% ipython --no-banner

In [1]: import numpy as np

In [2]: np.set_printoptions(suppress=True, linewidth=120)

In [3]: rnd = lambda a: np.round(a, 3) + 0

In [4]: data = np.loadtxt("out0.csv", delimiter=",")

In [5]: data
Out[5]: 
array([[-4., -1.,  0.,  0.,  0.,  0.],
       [-2.,  2.,  0.,  0.,  0.,  0.],
       [ 5.,  5.,  0.,  0.,  0.,  0.],
       [ 0.,  0., -4., -1.,  0.,  0.],
       [ 0.,  0., -2.,  2.,  0.,  0.],
       [ 0.,  0.,  5.,  5.,  0.,  0.],
       [ 0.,  0.,  0.,  0., -4., -1.],
       [ 0.,  0.,  0.,  0., -2.,  2.],
       [ 0.,  0.,  0.,  0.,  5.,  5.]])

In [6]: x = np.array([0, 1, 0, 1, 0, 3])

In [7]: y = data @ x

In [8]: rnd(np.linalg.pinv(data) @ data)
Out[8]: 
array([[1., 0., 0., 0., 0., 0.],
       [0., 1., 0., 0., 0., 0.],
       [0., 0., 1., 0., 0., 0.],
       [0., 0., 0., 1., 0., 0.],
       [0., 0., 0., 0., 1., 0.],
       [0., 0., 0., 0., 0., 1.]])

In [9]: y
Out[9]: array([-1.,  2.,  5., -1.,  2.,  5., -3.,  6., 15.])

In [10]: rnd(np.linalg.lstsq(data, y)[0])
Out[10]: array([0., 1., 0., 1., 0., 3.])

In [11]: rng = np.random.default_rng(8347)

In [12]: y = y + 0.3 * rng.normal(size=9)

In [13]: rnd(y)
Out[13]: array([-1.145,  2.018,  4.743, -1.231,  2.401,  4.999, -3.55 ,  5.563, 14.982])

In [14]: b, *_ = np.linalg.lstsq(data, y)

In [15]: rnd(data.T @ (y - data @ b))
Out[15]: array([0., 0., 0., 0., 0., 0.])

In [16]: rnd(b)
Out[16]: array([ 0.007,  0.957, -0.031,  1.06 ,  0.138,  2.871])

In [17]: print(rnd(np.linalg.norm(y - data @ b)))
0.481

In [18]: b.round()
Out[18]: array([ 0.,  1., -0.,  1.,  0.,  3.])

In [19]: print([round(float(np.linalg.norm(np.linalg.solve(data.T @ data + lam * np.eye(6), data.T @ y))), 2) for lam in (0, 1, 10, 100)])
[3.21, 3.03, 2.19, 0.82]
